$ ipython --no-banner

In [1]: import numpy as np

In [2]: import numpy.linalg as la

In [3]: np.set_printoptions(precision=2, suppress=True, linewidth=100)

In [4]: tidy = lambda a: np.round(a, 2) + 0

In [5]: W0 = np.load("a.npy")

In [6]: W0
Out[6]: 
array([[ 4, -4, -6],
       [-4,  4,  6],
       [-6,  6,  9]])

In [7]: left, sig, Vt = la.svd(W0)

In [8]: evecs = Vt[:(sig > 1e-8).sum()]

In [9]: rng = np.random.default_rng(66527)

In [10]: x0 = W0[0] + -3 * W0[2] + rng.integers(2) * np.eye(3)[1]

In [11]: x0
Out[11]: array([ 22., -21., -33.])

In [12]: la.matrix_rank(np.vstack([W0, x0]))
Out[12]: np.int64(2)

In [13]: np.allclose(evecs.T @ evecs @ x0, x0)
Out[13]: False

In [14]: tidy(np.diag(evecs.T @ evecs))
Out[14]: array([0.24, 0.24, 0.53])

In [15]: vals, evecs = la.eigh(W0)

In [16]: x0 = np.array([2, 1, 2])

In [17]: tidy(la.eigvalsh(W0[1:, 1:]))
Out[17]: array([ 0., 13.])

In [18]: x0 @ W0 @ x0
Out[18]: np.int64(16)

In [19]: left, sig, Vt = la.svd(W0, full_matrices=False)

In [20]: np.allclose(left * sig @ Vt, W0)
Out[20]: True

In [21]: (sig > 1e-8).sum()
Out[21]: np.int64(1)

In [22]: tidy(sig / sig[0])
Out[22]: array([1., 0., 0.])

In [23]: vals, evecs = la.eigh(W0)

In [24]: tidy(la.eigvalsh(W0 @ W0))
Out[24]: array([  0.,   0., 289.])

In [25]: tidy(evecs.T @ W0 @ evecs)
Out[25]: 
array([[ 0.,  0.,  0.],
       [ 0.,  0.,  0.],
       [ 0.,  0., 17.]])

In [26]: np.abs(evecs[:, -1]).round(6).argmax()
Out[26]: np.int64(2)

In [27]: tidy(la.eigvalsh(W0 + -2 * np.eye(3)))
Out[27]: array([-2., -2., 15.])

In [28]: J = np.maximum(np.array([[-7, 6],
    ...:     [4, -6],
    ...:     [2, -9],
    ...:     [-8, -5],
    ...:     [9, -3],
    ...:     [-9, 6],
    ...:     [7, -9],
    ...:     [6, 5],
    ...:     [1, -9],
    ...:     [-5, -4],
    ...:     [4, -7],
    ...:     [-7, -1],
    ...:     [7, 4],
    ...:     [8, -6],
    ...:     [2, 2],
    ...:     [7, -9],
    ...:     [-6, 1],
    ...:     [-8, -8],
    ...:     [-7, 0],
    ...:     [3, 3],
    ...:     [1, -6],
    ...:     [5, 9],
    ...:     [1, -8],
    ...:     [-4, 4]]) @ np.array([[0, 0, 3], [1, 1, -1]]) + np.array([-1, 0, -1]), 0)

In [29]: J
Out[29]: 
array([[ 5,  6,  0],
       [ 0,  0, 17],
       [ 0,  0, 14],
       [ 0,  0,  0],
       [ 0,  0, 29],
       [ 5,  6,  0],
       [ 0,  0, 29],
       [ 4,  5, 12],
       [ 0,  0, 11],
       [ 0,  0,  0],
       [ 0,  0, 18],
       [ 0,  0,  0],
       [ 3,  4, 16],
       [ 0,  0, 29],
       [ 1,  2,  3],
       [ 0,  0, 29],
       [ 0,  1,  0],
       [ 0,  0,  0],
       [ 0,  0,  0],
       [ 2,  3,  5],
       [ 0,  0,  8],
       [ 8,  9,  5],
       [ 0,  0, 10],
       [ 3,  4,  0]])

In [30]: lab = rng.permutation(3)

In [31]: Y = J[:, lab] * rng.choice([-1, 1], 3)

In [32]: Y
Out[32]: 
array([[-6, -5,  0],
       [ 0,  0, 17],
       [ 0,  0, 14],
       [ 0,  0,  0],
       [ 0,  0, 29],
       [-6, -5,  0],
       [ 0,  0, 29],
       [-5, -4, 12],
       [ 0,  0, 11],
       [ 0,  0,  0],
       [ 0,  0, 18],
       [ 0,  0,  0],
       [-4, -3, 16],
       [ 0,  0, 29],
       [-2, -1,  3],
       [ 0,  0, 29],
       [-1,  0,  0],
       [ 0,  0,  0],
       [ 0,  0,  0],
       [-3, -2,  5],
       [ 0,  0,  8],
       [-9, -8,  5],
       [ 0,  0, 10],
       [-4, -3,  0]])

In [33]: left, _, Vt = la.svd(J.T @ Y)

In [34]: tidy(left @ Vt)
Out[34]: 
array([[ 0., -1.,  0.],
       [-1.,  0.,  0.],
       [ 0.,  0.,  1.]])

In [35]: hat = J @ la.solve(J.T @ J, J.T)

In [36]: tidy(la.eigvalsh(hat))
Out[36]: 
array([0., 0., 0., 0., 0., 0., 0., 0., 0., 0., 0., 0., 0., 0., 0., 0., 0., 0., 0., 0., 0., 1., 1.,
       1.])

In [37]: mat = np.array([[0.67, 0.33, 0.0], [0.5, 0.5, 0.0], [0.0, 0.33, 0.67]])

In [38]: # rows sum to 1

In [39]: tidy(np.sort(np.abs(la.eigvals(mat)))[::-1])
Out[39]: array([1.  , 0.67, 0.17])

In [40]: tidy(la.matrix_power(mat, 100))
Out[40]: 
array([[0.6, 0.4, 0. ],
       [0.6, 0.4, 0. ],
       [0.6, 0.4, 0. ]])

In [41]: mat.sum(axis=1)
Out[41]: array([1., 1., 1.])

In [42]: p = np.eye(3)[2]

In [43]: for _ in range(4):
    ...:     p = p @ mat
    ...:     print(p.round(2))
    ...: 
[0.   0.33 0.67]
[0.16 0.39 0.45]
[0.3 0.4 0.3]
[0.4 0.4 0.2]

In [44]: Y = np.array([[1, 2, 2], [0, 2, 2], [2, 0, 0]])

In [45]: tidy(np.einsum("ij,ij->i", mat, mat))
Out[45]: array([0.56, 0.5 , 0.56])

In [46]: la.matrix_rank(np.vstack([mat, Y.T]))
Out[46]: np.int64(3)

In [47]: Y.T @ mat.T
Out[47]: 
array([[0.67, 0.5 , 1.34],
       [2.  , 2.  , 0.66],
       [2.  , 2.  , 0.66]])

In [48]: np.vstack([mat, Y.T]).shape
Out[48]: (6, 3)

In [49]: mat @ Y
Out[49]: 
array([[0.67, 2.  , 2.  ],
       [0.5 , 2.  , 2.  ],
       [1.34, 0.66, 0.66]])

In [50]: la.matrix_rank(mat @ Y)
Out[50]: np.int64(2)

In [51]: q, Rm = la.qr(mat)

In [52]: tidy(q @ Rm)
Out[52]: 
array([[0.67, 0.33, 0.  ],
       [0.5 , 0.5 , 0.  ],
       [0.  , 0.33, 0.67]])

In [53]: tidy(Rm)
Out[53]: 
array([[-0.84, -0.56,  0.  ],
       [ 0.  , -0.39, -0.57],
       [ 0.  ,  0.  ,  0.35]])

In [54]: tidy(np.abs(np.diag(Rm)))
Out[54]: array([0.84, 0.39, 0.35])

In [55]: tidy(q.T @ q)
Out[55]: 
array([[1., 0., 0.],
       [0., 1., 0.],
       [0., 0., 1.]])

In [56]: tidy(q)
Out[56]: 
array([[-0.8 ,  0.31,  0.51],
       [-0.6 , -0.42, -0.68],
       [ 0.  , -0.85,  0.52]])

In [57]: lab = rng.permutation(3)

In [58]: lab
Out[58]: array([1, 0, 2])

In [59]: Y = mat[lab][:, lab]

In [60]: tidy(la.det(Y)), tidy(la.det(mat[lab]))
Out[60]: (np.float64(0.11), np.float64(-0.11))

In [61]: np.allclose(Y, mat)
Out[61]: False

In [62]: Y
Out[62]: 
array([[0.5 , 0.5 , 0.  ],
       [0.33, 0.67, 0.  ],
       [0.33, 0.  , 0.67]])

In [63]: np.diag(Y)
Out[63]: array([0.5 , 0.67, 0.67])

In [64]: tidy(np.sort(np.abs(la.eigvals(Y))))
Out[64]: array([0.17, 0.67, 1.  ])

In [65]: u = np.array([2, -1])

In [66]: np.convolve(mat[1], u)
Out[66]: array([ 1. ,  0.5, -0.5,  0. ])

In [67]: F = np.load("sample11.npy")

In [68]: F
Out[68]: 
array([[-6, -1,  4,  0],
       [-1,  6,  3,  3],
       [ 4,  3,  6, -1],
       [ 0,  3, -1,  4]])

In [69]: # equal to its transpose

In [70]: np.allclose(F, F.T)
Out[70]: True

In [71]: tidy(np.sort(np.abs(la.eigvals(F))))
Out[71]: array([1.16, 6.71, 7.52, 9.65])

In [72]: tidy(np.abs(la.eigvals(F)).max())
Out[72]: np.float64(9.65)

In [73]: (F + F.T) / 2
Out[73]: 
array([[-6., -1.,  4.,  0.],
       [-1.,  6.,  3.,  3.],
       [ 4.,  3.,  6., -1.],
       [ 0.,  3., -1.,  4.]])

In [74]: tidy(la.det(F))
Out[74]: np.float64(-563.0)

In [75]: (F - F.T) / 2
Out[75]: 
array([[0., 0., 0., 0.],
       [0., 0., 0., 0.],
       [0., 0., 0., 0.],
       [0., 0., 0., 0.]])

In [76]: F @ F
Out[76]: 
array([[53, 12, -3, -7],
       [12, 55, 29, 27],
       [-3, 29, 62, -1],
       [-7, 27, -1, 26]])

In [77]: la.determinant(F)
Traceback (most recent call last):
  Cell In[77], line 1
    la.determinant(F)
AttributeError: module 'numpy.linalg' has no attribute 'determinant'


In [78]: K = np.load("x.npy")

In [79]: K
Out[79]: 
array([[-2.7,  1. , -1. ],
       [ 1. ,  2.3,  1. ],
       [-3. ,  1. , -0.7]])

In [80]: vals, evecs = la.eig(K)

In [81]: tidy(vals)
Out[81]: array([-4.02,  0.3 ,  2.62])

In [82]: tidy(K @ evecs[:, 0] - vals[0] * evecs[:, 0])
Out[82]: array([0., 0., 0.])

In [83]: tidy(np.sort(la.eigvals(K @ K)))
Out[83]: array([ 0.09,  6.85, 16.13])

In [84]: lab = rng.permutation(3)

In [85]: lab
Out[85]: array([0, 1, 2])

In [86]: Y = K[lab][:, lab]

In [87]: np.allclose(Y, K)
Out[87]: True

In [88]: tidy(np.trace(Y))
Out[88]: np.float64(-1.1)

In [89]: tidy(la.det(Y)), tidy(la.det(K[lab]))
Out[89]: (np.float64(-3.15), np.float64(-3.15))

In [90]: A = np.load("run2.npy")

In [91]: A
Out[91]: 
array([[ 0, -1],
       [ 3,  0]])

In [92]: A @ A
Out[92]: 
array([[-3,  0],
       [ 0, -3]])

In [93]: tidy(np.abs(la.eigvals(A)).max())
Out[93]: np.float64(1.73)

In [94]: np.allclose(A, A.T)
Out[94]: False

In [95]: np.allclose(A @ A.T, A.T @ A)
Out[95]: False

In [96]: np.trace(A)
Out[96]: np.int64(0)

In [97]: tidy(la.det(A))
Out[97]: np.float64(3.0)

In [98]: X = np.load("test18.npy")

In [99]: tidy(X)
Out[99]: 
array([[-0.58,  0.81],
       [ 0.81,  0.58]])

In [100]: tidy(la.norm(X[1], 1)), tidy(la.norm(X[1], np.inf))
Out[100]: (np.float64(1.39), np.float64(0.81))

In [101]: tidy(la.norm(X, "nuc"))
Out[101]: np.float64(2.0)

In [102]: tidy(la.norm(X, 2))
Out[102]: np.float64(1.0)

In [103]: Y = la.inv(X)

In [104]: np.allclose(Y, X.T)
Out[104]: True

In [105]: tidy(Y)
Out[105]: 
array([[-0.58,  0.81],
       [ 0.81,  0.58]])

In [106]: q, Rm = la.qr(Y)

In [107]: tidy(q.T @ q)
Out[107]: 
array([[1., 0.],
       [0., 1.]])

In [108]: np.allclose(Rm.T @ Rm, Y.T @ Y)
Out[108]: True

In [109]: tidy(Rm)
Out[109]: 
array([[1., 0.],
       [0., 1.]])

In [110]: tidy(q @ Rm)
Out[110]: 
array([[-0.58,  0.81],
       [ 0.81,  0.58]])

In [111]: cov = X.T @ X

In [112]: tidy(cov)
Out[112]: 
array([[1., 0.],
       [0., 1.]])

In [113]: tidy(X.T @ X)
Out[113]: 
array([[1., 0.],
       [0., 1.]])

In [114]: tidy(la.pinv(X))
Out[114]: 
array([[-0.58,  0.81],
       [ 0.81,  0.58]])

In [115]: tidy(X @ X.T)
Out[115]: 
array([[1., 0.],
       [0., 1.]])

In [116]: tidy(la.svd(X, compute_uv=False))
Out[116]: array([1., 1.])

In [117]: arr = np.loadtxt("mat.csv", delimiter=",")

In [118]: arr
Out[118]: 
array([[3., 3., 3., 0.],
       [1., 0., 1., 0.],
       [1., 3., 1., 0.],
       [0., 0., 0., 2.]])

In [119]: # 2 groups of indices that never mix

In [120]: theta = np.radians(180)

In [121]: Rm = np.eye(4)

In [122]: Rm[2, 2] = Rm[1, 1] = np.cos(theta)

In [123]: Rm[2, 1], Rm[1, 2] = -np.sin(theta), np.sin(theta)

In [124]: tidy(Rm)
Out[124]: 
array([[ 1.,  0.,  0.,  0.],
       [ 0., -1.,  0.,  0.],
       [ 0.,  0., -1.,  0.],
       [ 0.,  0.,  0.,  1.]])

In [125]: Y = arr @ Rm.T

In [126]: np.abs(Y - arr).max(axis=0)
Out[126]: array([0., 6., 6., 0.])

In [127]: tidy(la.svd(arr, compute_uv=False)), tidy(la.svd(Y, compute_uv=False))
Out[127]: (array([6.09, 2.  , 1.71, 0.  ]), array([6.09, 2.  , 1.71, 0.  ]))

In [128]: tidy(la.det(Rm)), np.trace(Rm)
Out[128]: (np.float64(1.0), np.float64(0.0))

In [129]: np.allclose(la.norm(arr, axis=1), la.norm(Y, axis=1))
Out[129]: True
